>>> import numpy as np
>>> np.set_printoptions(suppress=True, linewidth=100)
>>> tidy = lambda a: np.round(a, 2) + 0
>>> O, _ = np.linalg.qr(np.array([[-0.8, -0.8, 2.0, 1.1, 0.4],
...     [0.2, -0.6, -0.2, -2.0, 0.3],
...     [1.2, 1.0, 0.4, 0.9, -1.0],
...     [-0.2, 0.6, -0.9, -1.9, 2.1],
...     [0.8, -0.5, -1.5, 1.2, -0.6]]))
>>> M = O[:, :3]
>>> tidy(M)
array([[-0.48, -0.32, -0.59],
       [ 0.12, -0.47,  0.01],
       [ 0.72,  0.34, -0.56],
       [-0.12,  0.47,  0.46],
       [ 0.48, -0.58,  0.36]])
>>> A2 = np.c_[M[:, :1] @ np.array([[3]]), np.array([1, 0, 0, 3, 4])]
>>> tidy(A2)
array([[-1.43,  1.  ],
       [ 0.36,  0.  ],
       [ 2.15,  0.  ],
       [-0.36,  3.  ],
       [ 1.43,  4.  ]])
>>> np.linalg.matrix_rank(A2)
np.int64(2)
>>> np.linalg.matrix_rank(np.c_[M, A2])
np.int64(4)
>>> tidy(np.linalg.norm(np.linalg.qr(M)[0].T @ A2, axis=0) ** 2 / ((A2 ** 2).sum(axis=0) + 1e-12))
array([1.  , 0.29])
>>> tidy(np.linalg.norm(A2 - M @ np.linalg.lstsq(M, A2)[0], axis=0))
array([0.  , 4.29])
>>> vec = np.array([-3, -3])
>>> rhs = A2 @ vec
>>> b, lr = np.zeros(2), 1 / np.linalg.norm(A2, 2) ** 2
>>> for i in range(15):
...     b -= lr * A2.T @ (A2 @ b - rhs)
...     if i % 5 == 0: print(i, round(np.linalg.norm(A2 @ b - rhs), 2))
... 
0 4.78
5 0.71
10 0.11
>>> tidy(np.linalg.cond(A2))
np.float64(1.78)
>>> tidy(b)
array([-2.99, -3.  ])
>>> hat = M @ np.linalg.solve(M.T @ M, M.T)
>>> tidy(hat)
array([[ 0.68,  0.09, -0.12, -0.36, -0.26],
       [ 0.09,  0.24, -0.08, -0.23,  0.34],
       [-0.12, -0.08,  0.94, -0.18, -0.05],
       [-0.36, -0.23, -0.18,  0.45, -0.17],
       [-0.26,  0.34, -0.05, -0.17,  0.7 ]])
>>> np.linalg.matrix_rank(np.eye(5) - hat)
np.int64(2)
>>> tidy((np.eye(5) - hat) @ M)
array([[0., 0., 0.],
       [0., 0., 0.],
       [0., 0., 0.],
       [0., 0., 0.],
       [0., 0., 0.]])
>>> tidy(np.diag(hat))
array([0.68, 0.24, 0.94, 0.45, 0.7 ])
>>> np.trace(hat)
np.float64(3.0)
>>> Z = np.array([[-0.4, 2.0, -0.2], [1.4, 1.0, -0.1]])
>>> rng = np.random.default_rng(45)
>>> J = np.array([[2, -2],
...     [2, 3],
...     [-1, -3],
...     [-2, -1],
...     [-1, 1],
...     [-2, 0],
...     [1, -1],
...     [2, 0],
...     [-3, -2],
...     [-3, -3],
...     [1, 2],
...     [-1, -1],
...     [-3, -3],
...     [0, -2],
...     [2, 0],
...     [2, -2]]) @ Z + 0.3 * rng.normal(size=(16, 3))
>>> tidy(J)
array([[-3.74,  1.81, -0.16],
       [ 3.65,  6.96, -0.62],
       [-3.64, -4.79,  0.23],
       [-0.46, -5.01,  0.32],
       [ 1.6 , -1.07, -0.2 ],
       [ 0.36, -3.98,  0.63],
       [-1.87,  1.22, -0.22],
       [-1.1 ,  3.54, -0.65],
       [-1.16, -8.07,  0.26],
       [-3.  , -9.12,  0.76],
       [ 2.21,  3.75, -0.51],
       [-1.54, -3.34,  0.2 ],
       [-2.77, -8.86,  1.46],
       [-2.44, -2.56,  0.36],
       [-0.51,  4.07, -0.96],
       [-3.71,  1.75, -0.09]])
>>> A2 = J / np.linalg.norm(J, axis=1, keepdims=True)
>>> gram = A2 @ A2.T
>>> (gram - 2 * np.eye(16)).round(6).argmax(axis=1)
array([15, 10, 13,  8,  5,  3,  0, 14,  3, 12,  1,  9,  9,  2,  7,  0])
>>> tidy(np.linalg.norm(A2, axis=1))
array([1., 1., 1., 1., 1., 1., 1., 1., 1., 1., 1., 1., 1., 1., 1., 1.])
>>> tidy(np.degrees(np.arccos(np.clip(gram[4, 0], -1, 1))))
np.float64(168.7)
>>> np.argwhere(np.triu(np.abs(gram) > 0.95, 1))
array([[ 0,  4],
       [ 0,  6],
       [ 0, 15],
       [ 1,  2],
       [ 1,  9],
       [ 1, 10],
       [ 1, 11],
       [ 1, 12],
       [ 1, 13],
       [ 2, 10],
       [ 2, 11],
       [ 2, 13],
       [ 3,  5],
       [ 3,  8],
       [ 3,  9],
       [ 3, 12],
       [ 3, 14],
       [ 4,  6],
       [ 4, 15],
       [ 5,  7],
       [ 5,  8],
       [ 5, 14],
       [ 6, 15],
       [ 7, 14],
       [ 8,  9],
       [ 8, 11],
       [ 8, 12],
       [ 9, 10],
       [ 9, 11],
       [ 9, 12],
       [10, 11],
       [10, 12],
       [10, 13],
       [11, 12]])
>>> tidy(gram[4])
array([-0.98, -0.1 , -0.06,  0.47,  1.  ,  0.6 , -0.98, -0.74,  0.43,  0.26, -0.04,  0.15,  0.26,
       -0.18, -0.61, -0.98])
